$ python3 -q
>>> import numpy as np
>>> np.set_printoptions(suppress=True, linewidth=160)
>>> W0 = -1 * np.eye(11) + np.eye(11, k=1)
>>> print(W0)
[[-1.  1.  0.  0.  0.  0.  0.  0.  0.  0.  0.]
 [ 0. -1.  1.  0.  0.  0.  0.  0.  0.  0.  0.]
 [ 0.  0. -1.  1.  0.  0.  0.  0.  0.  0.  0.]
 [ 0.  0.  0. -1.  1.  0.  0.  0.  0.  0.  0.]
 [ 0.  0.  0.  0. -1.  1.  0.  0.  0.  0.  0.]
 [ 0.  0.  0.  0.  0. -1.  1.  0.  0.  0.  0.]
 [ 0.  0.  0.  0.  0.  0. -1.  1.  0.  0.  0.]
 [ 0.  0.  0.  0.  0.  0.  0. -1.  1.  0.  0.]
 [ 0.  0.  0.  0.  0.  0.  0.  0. -1.  1.  0.]
 [ 0.  0.  0.  0.  0.  0.  0.  0.  0. -1.  1.]
 [ 0.  0.  0.  0.  0.  0.  0.  0.  0.  0. -1.]]
>>> print(np.round(np.sort(np.linalg.eigvals(W0)), 2))
[-1. -1. -1. -1. -1. -1. -1. -1. -1. -1. -1.]
>>> print([int(np.linalg.matrix_rank(np.linalg.matrix_power(W0, p))) for p in range(1, 12)])
[11, 11, 11, 11, 11, 11, 11, 11, 11, 11, 11]
>>> print(np.linalg.matrix_rank(W0 - W0[0, 0] * np.eye(11)))
10
>>> print(np.prod(np.diag(W0)), round(float(np.linalg.det(W0)), 2))
-1.0 -1.0
>>> vec = np.array([1, 3, 3, 0, 0, 1, 2, 0, 1, 3, 3])
>>> print(np.sign((W0 @ vec).round(6)))
[ 1.  0. -1.  0.  1.  1. -1.  1.  1.  0. -1.]
>>> print((W0 * vec).sum(axis=1))
[ 2.  0. -3.  0.  1.  1. -2.  1.  2.  0. -3.]
>>> print(W0 @ np.eye(11)[0])
[-1.  0.  0.  0.  0.  0.  0.  0.  0.  0.  0.]
>>> print(np.einsum("ij,j->i", W0, vec))
[ 2.  0. -3.  0.  1.  1. -2.  1.  2.  0. -3.]
>>> print(np.linalg.norm(W0 @ vec) <= np.linalg.norm(W0, 2) * np.linalg.norm(vec) + 1e-9)
True
>>> print(W0 @ np.ones(11))
[ 0.  0.  0.  0.  0.  0.  0.  0.  0.  0. -1.]
>>> E = np.loadtxt("arr.csv", delimiter=",")
>>> print(E)
[[ 0.   -0.9  -0.9  -0.3   1.6   1.5   1.6   0.5 ]
 [-0.5   1.6  -0.5   0.8  -0.6   1.7  -0.8  -0.6 ]
 [-0.8  -0.3   0.   -1.2  -1.3  -1.   -0.8   0.2 ]
 [ 0.   -0.2   0.3   1.5   0.2  -0.4  -0.2   0.5 ]
 [-0.85 -0.34  0.06 -1.21 -1.23 -1.03 -0.82  0.07]
 [-0.1  -0.7  -0.8  -0.4   1.8  -1.6   1.7   0.7 ]
 [ 0.2   1.9  -1.4  -0.3  -1.    0.   -0.3  -1.8 ]
 [-1.8  -0.6  -1.3  -0.4   0.6   0.    0.4   1.5 ]
 [ 1.5  -3.1  -1.2  -1.1   0.5   0.6   0.2   1.  ]
 [-0.9   0.9   0.    1.4  -0.9  -0.6  -0.6   1.  ]
 [-0.4   0.3  -2.6   1.7   1.1   0.4   1.3   1.4 ]]
>>> print(np.count_nonzero(E))
82
>>> print(np.round(E.mean(axis=0), 2))
[-0.33 -0.13 -0.76  0.04  0.07 -0.04  0.15  0.41]
>>> print(round(float(np.linalg.norm(E)), 2))
9.86
>>> print(np.unravel_index(np.abs(E).argmax(), E.shape))
(np.int64(8), np.int64(1))
>>> E[:, 8]
Traceback (most recent call last):
  File "<python-input-21>", line 1, in <module>
    E[:, 8]
    ~^^^^^^
IndexError: index 8 is out of bounds for axis 1 with size 8
>>> E[11]
Traceback (most recent call last):
  File "<python-input-22>", line 1, in <module>
    E[11]
    ~^^^^
IndexError: index 11 is out of bounds for axis 0 with size 11
>>> blk = np.stack([E, 4 * E, E[::-1]])
>>> print(np.round(np.einsum("bij,cij->bc", blk, blk), 2))
[[  97.17  388.67   29.85]
 [ 388.67 1554.67  119.38]
 [  29.85  119.38   97.17]]
>>> print(np.round(np.linalg.norm(blk, axis=(1, 2)), 2))
[ 9.86 39.43  9.86]
>>> print((blk @ E.T).shape)
(3, 11, 11)
>>> print(blk.shape)
(3, 11, 8)
>>> P = E @ np.linalg.solve(E.T @ E, E.T)
>>> print(np.round(np.diag(P), 2))
[0.86 0.66 0.4  0.94 0.44 0.77 0.84 0.77 0.95 0.63 0.73]
>>> print(round(float(np.trace(P)), 2))
8.0
>>> B = W0 / np.sqrt((W0 ** 2).mean(axis=1, keepdims=True))
>>> print(np.linalg.matrix_rank(B) == np.linalg.matrix_rank(W0))
True
>>> print(np.round(np.linalg.norm(B, axis=1), 2))
[3.32 3.32 3.32 3.32 3.32 3.32 3.32 3.32 3.32 3.32 3.32]
>>> B = E / np.linalg.norm(E, axis=1, keepdims=True)
>>> gram = B @ B.T
>>> print((gram - 2 * np.eye(11)).round(6).argmax(axis=1))
[10  6  4  9  2  0  1 10  0  3  7]
>>> print(np.argwhere(np.triu(np.abs(gram) > 0.95, 1)))
[[2 4]]
>>> print((np.abs(gram) > 0.9).astype(int))
[[1 0 0 0 0 0 0 0 0 0 0]
 [0 1 0 0 0 0 0 0 0 0 0]
 [0 0 1 0 1 0 0 0 0 0 0]
 [0 0 0 1 0 0 0 0 0 0 0]
 [0 0 1 0 1 0 0 0 0 0 0]
 [0 0 0 0 0 1 0 0 0 0 0]
 [0 0 0 0 0 0 1 0 0 0 0]
 [0 0 0 0 0 0 0 1 0 0 0]
 [0 0 0 0 0 0 0 0 1 0 0]
 [0 0 0 0 0 0 0 0 0 1 0]
 [0 0 0 0 0 0 0 0 0 0 1]]
>>> mat = np.load("layer15.npy")
>>> print(mat)
[[ 1  2  3  0 -3  1 -2 -3]
 [-2  1  2  2 -1 -2 -1 -3]
 [ 2 -2  3  0  0  3  0  0]
 [-2 -3  2 -2  2  3  2 -2]
 [ 2  3  2  1 -3 -1 -2  3]
 [-3  0  0  3 -3  0 -1 -3]
 [ 3  1 -3  3 -2  0  2  2]
 [ 1  1  2 -2 -3 -1  2 -1]
 [ 0 -1  3  0  2 -3 -1  1]
 [-1  1  0 -1 -1  2  1  1]]
>>> t = np.radians(30)
>>> Rm = np.eye(8)
>>> Rm[6, 6] = Rm[0, 0] = np.cos(t)
>>> Rm[6, 0], Rm[0, 6] = -np.sin(t), np.sin(t)
>>> print(Rm.round(2))
[[ 0.87  0.    0.    0.    0.    0.    0.5   0.  ]
 [ 0.    1.    0.    0.    0.    0.    0.    0.  ]
 [ 0.    0.    1.    0.    0.    0.    0.    0.  ]
 [ 0.    0.    0.    1.    0.    0.    0.    0.  ]
 [ 0.    0.    0.    0.    1.    0.    0.    0.  ]
 [ 0.    0.    0.    0.    0.    1.    0.    0.  ]
 [-0.5   0.    0.    0.    0.    0.    0.87  0.  ]
 [ 0.    0.    0.    0.    0.    0.    0.    1.  ]]
>>> B = E @ Rm.T
>>> print(np.round(np.linalg.svd(E, compute_uv=False), 2), np.round(np.linalg.svd(B, compute_uv=False), 2))
[6.16 4.76 3.76 3.13 2.8  2.11 0.53 0.33] [6.16 4.76 3.76 3.13 2.8  2.11 0.53 0.33]
>>> print(np.round(np.abs(B - E).max(axis=0), 2))
[0.86 0.   0.   0.   0.   0.   0.85 0.  ]
